>>> import numpy as np
>>> from numpy import linalg as LA
>>> np.set_printoptions(precision=3, suppress=True, linewidth=160, sign=" ")
>>> X = np.load("out1.npy")
>>> X
array([[ 0.211, -0.056, -0.035,  0.122,  0.029, -0.085, -0.242, -0.284],
       [-0.056,  0.228, -0.083, -0.152, -0.065,  0.166,  0.253, -0.216],
       [-0.035, -0.083,  0.817,  0.167,  0.22 , -0.13 ,  0.216, -0.039],
       [ 0.122, -0.152,  0.167,  0.715, -0.365,  0.02 , -0.067, -0.008],
       [ 0.029, -0.065,  0.22 , -0.365,  0.435, -0.205, -0.126, -0.038],
       [-0.085,  0.166, -0.13 ,  0.02 , -0.205,  0.188,  0.237, -0.052],
       [-0.242,  0.253,  0.216, -0.067, -0.126,  0.237,  0.563,  0.003],
       [-0.284, -0.216, -0.039, -0.008, -0.038, -0.052,  0.003,  0.842]])
>>> out = X / LA.norm(X, axis=1, keepdims=True)
>>> gram = out @ out.T
>>> (np.abs(gram) > 0.9).astype(int)
array([[ 1,  0,  0,  0,  0,  0,  0,  0],
       [ 0,  1,  0,  0,  0,  0,  0,  0],
       [ 0,  0,  1,  0,  0,  0,  0,  0],
       [ 0,  0,  0,  1,  0,  0,  0,  0],
       [ 0,  0,  0,  0,  1,  0,  0,  0],
       [ 0,  0,  0,  0,  0,  1,  0,  0],
       [ 0,  0,  0,  0,  0,  0,  1,  0],
       [ 0,  0,  0,  0,  0,  0,  0,  1]])
>>> round(X[7] @ X[3], 3)
np.float64(-0.008)
>>> np.round(LA.norm(X, 2), 3)
np.float64(1.0)
>>> round(LA.norm(X[7] - X[3]), 3)
np.float64(1.254)
>>> LA.norm(X, axis=1)
array([ 0.46 ,  0.477,  0.904,  0.846,  0.66 ,  0.434,  0.751,  0.918])
>>> round(float(LA.norm(X) ** 2 / LA.norm(X, 2) ** 2), 3)
4.0
>>> round(float(LA.norm(X[7], 1)), 3), round(LA.norm(X[7], np.inf), 3)
(1.482, np.float64(0.842))
>>> x0 = np.array([-3, -3, 0, 2, -2, -1, 2, -1])
>>> X @ X @ x0
array([-0.394, -0.13 ,  0.846,  2.102, -1.5  ,  0.543,  0.971,  0.778])
>>> np.eye(8) - X
array([[ 0.789,  0.056,  0.035, -0.122, -0.029,  0.085,  0.242,  0.284],
       [ 0.056,  0.772,  0.083,  0.152,  0.065, -0.166, -0.253,  0.216],
       [ 0.035,  0.083,  0.183, -0.167, -0.22 ,  0.13 , -0.216,  0.039],
       [-0.122,  0.152, -0.167,  0.285,  0.365, -0.02 ,  0.067,  0.008],
       [-0.029,  0.065, -0.22 ,  0.365,  0.565,  0.205,  0.126,  0.038],
       [ 0.085, -0.166,  0.13 , -0.02 ,  0.205,  0.812, -0.237,  0.052],
       [ 0.242, -0.253, -0.216,  0.067,  0.126, -0.237,  0.437, -0.003],
       [ 0.284,  0.216,  0.039,  0.008,  0.038,  0.052, -0.003,  0.158]])
>>> np.round(np.trace(X), 3)
np.float64(4.0)
>>> Uu, sig, VT = LA.svd(X)
>>> np.argmax(sig[:-1] / (sig[1:] + 1e-6)) + 1
np.int64(4)
>>> out = Uu[:, :4] @ np.diag(sig[:4]) @ VT[:4]
>>> round(LA.norm(X - out, 2), 3), round(float(sig[4]), 3)
(np.float64(0.0), 0.0)
>>> round(np.abs(X - out).max(), 3)
np.float64(0.0)
>>> round(float(LA.norm(X - out) / LA.norm(X)), 3)
0.0
>>> X @ LA.pinv(X) @ X
array([[ 0.211, -0.056, -0.035,  0.122,  0.029, -0.085, -0.242, -0.284],
       [-0.056,  0.228, -0.083, -0.152, -0.065,  0.166,  0.253, -0.216],
       [-0.035, -0.083,  0.817,  0.167,  0.22 , -0.13 ,  0.216, -0.039],
       [ 0.122, -0.152,  0.167,  0.715, -0.365,  0.02 , -0.067, -0.008],
       [ 0.029, -0.065,  0.22 , -0.365,  0.435, -0.205, -0.126, -0.038],
       [-0.085,  0.166, -0.13 ,  0.02 , -0.205,  0.188,  0.237, -0.052],
       [-0.242,  0.253,  0.216, -0.067, -0.126,  0.237,  0.563,  0.003],
       [-0.284, -0.216, -0.039, -0.008, -0.038, -0.052,  0.003,  0.842]])
>>> np.unique(X.round(6), axis=0).shape
(8, 8)
>>> F = np.load("case5.npy")
>>> F
array([[ 1,  0,  0,  0,  0,  0,  0,  0,  0,  0,  0],
       [-1,  1,  0,  0,  0,  0,  0,  0,  0,  0,  0],
       [ 3,  0,  1,  0,  0,  0,  0,  0,  0,  0,  0],
       [-2,  2, -3,  1,  0,  0,  0,  0,  0,  0,  0],
       [-2,  0, -1,  3,  1,  0,  0,  0,  0,  0,  0],
       [-1,  0,  0,  3, -2,  1,  0,  0,  0,  0,  0],
       [ 0,  0, -3,  3,  1,  1,  1,  0,  0,  0,  0],
       [-2,  1, -3, -1, -2, -2, -1,  1,  0,  0,  0],
       [-1, -3, -1,  1,  1, -1,  3,  1,  1,  0,  0],
       [-1,  3, -2,  3,  2,  3, -2, -2, -3,  1,  0],
       [ 0, -3,  3,  1,  3, -1, -1, -2, -2,  2,  1]])
>>> out = F[0, 0] * F[1:] - np.outer(F[1:, 0], F[0])
>>> out
array([[ 0,  1,  0,  0,  0,  0,  0,  0,  0,  0,  0],
       [ 0,  0,  1,  0,  0,  0,  0,  0,  0,  0,  0],
       [ 0,  2, -3,  1,  0,  0,  0,  0,  0,  0,  0],
       [ 0,  0, -1,  3,  1,  0,  0,  0,  0,  0,  0],
       [ 0,  0,  0,  3, -2,  1,  0,  0,  0,  0,  0],
       [ 0,  0, -3,  3,  1,  1,  1,  0,  0,  0,  0],
       [ 0,  1, -3, -1, -2, -2, -1,  1,  0,  0,  0],
       [ 0, -3, -1,  1,  1, -1,  3,  1,  1,  0,  0],
       [ 0,  3, -2,  3,  2,  3, -2, -2, -3,  1,  0],
       [ 0, -3,  3,  1,  3, -1, -1, -2, -2,  2,  1]])
>>> LA.matrix_rank(out), LA.matrix_rank(F)
(np.int64(10), np.int64(11))
>>> F[:, 0] / F[0, 0]
array([ 1., -1.,  3., -2., -2., -1.,  0., -2., -1., -1.,  0.])
>>> np.flatnonzero(~out.round(6).any(axis=1))
array([], dtype=int64)
>>> T = np.stack([F, -3 * F, F[::-1]])
>>> LA.norm(T, axis=(1, 2))
array([ 15.133,  45.398,  15.133])
>>> T.sum(axis=0)
array([[-2, -3,  3,  1,  3, -1, -1, -2, -2,  2,  1],
       [ 1,  1, -2,  3,  2,  3, -2, -2, -3,  1,  0],
       [-7, -3, -3,  1,  1, -1,  3,  1,  1,  0,  0],
       [ 2, -3,  3, -3, -2, -2, -1,  1,  0,  0,  0],
       [ 4,  0, -1, -3, -1,  1,  1,  0,  0,  0,  0],
       [ 1,  0,  0, -3,  2, -1,  0,  0,  0,  0,  0],
       [-2,  0,  5, -3, -1, -2, -2,  0,  0,  0,  0],
       [ 2,  0,  3,  3,  4,  4,  2, -2,  0,  0,  0],
       [ 5,  6,  3, -2, -2,  2, -6, -2, -2,  0,  0],
       [ 1, -5,  4, -6, -4, -6,  4,  4,  6, -2,  0],
       [ 1,  6, -6, -2, -6,  2,  2,  4,  4, -4, -2]])
>>> LA.matrix_rank(T.reshape(3, -1))
np.int64(2)
>>> f, r1 = F[4], F[9]
>>> f @ f
np.int64(15)
>>> pr = (f @ r1) / (f @ f) * f
>>> r1 - pr
array([ 1.,  3., -1.,  0.,  1.,  3., -2., -2., -3.,  1.,  0.])
>>> (r1 - pr) @ f
np.float64(0.0)
>>> np.outer(f, r1)
array([[ 2, -6,  4, -6, -4, -6,  4,  4,  6, -2,  0],
       [ 0,  0,  0,  0,  0,  0,  0,  0,  0,  0,  0],
       [ 1, -3,  2, -3, -2, -3,  2,  2,  3, -1,  0],
       [-3,  9, -6,  9,  6,  9, -6, -6, -9,  3,  0],
       [-1,  3, -2,  3,  2,  3, -2, -2, -3,  1,  0],
       [ 0,  0,  0,  0,  0,  0,  0,  0,  0,  0,  0],
       [ 0,  0,  0,  0,  0,  0,  0,  0,  0,  0,  0],
       [ 0,  0,  0,  0,  0,  0,  0,  0,  0,  0,  0],
       [ 0,  0,  0,  0,  0,  0,  0,  0,  0,  0,  0],
       [ 0,  0,  0,  0,  0,  0,  0,  0,  0,  0,  0],
       [ 0,  0,  0,  0,  0,  0,  0,  0,  0,  0,  0]])
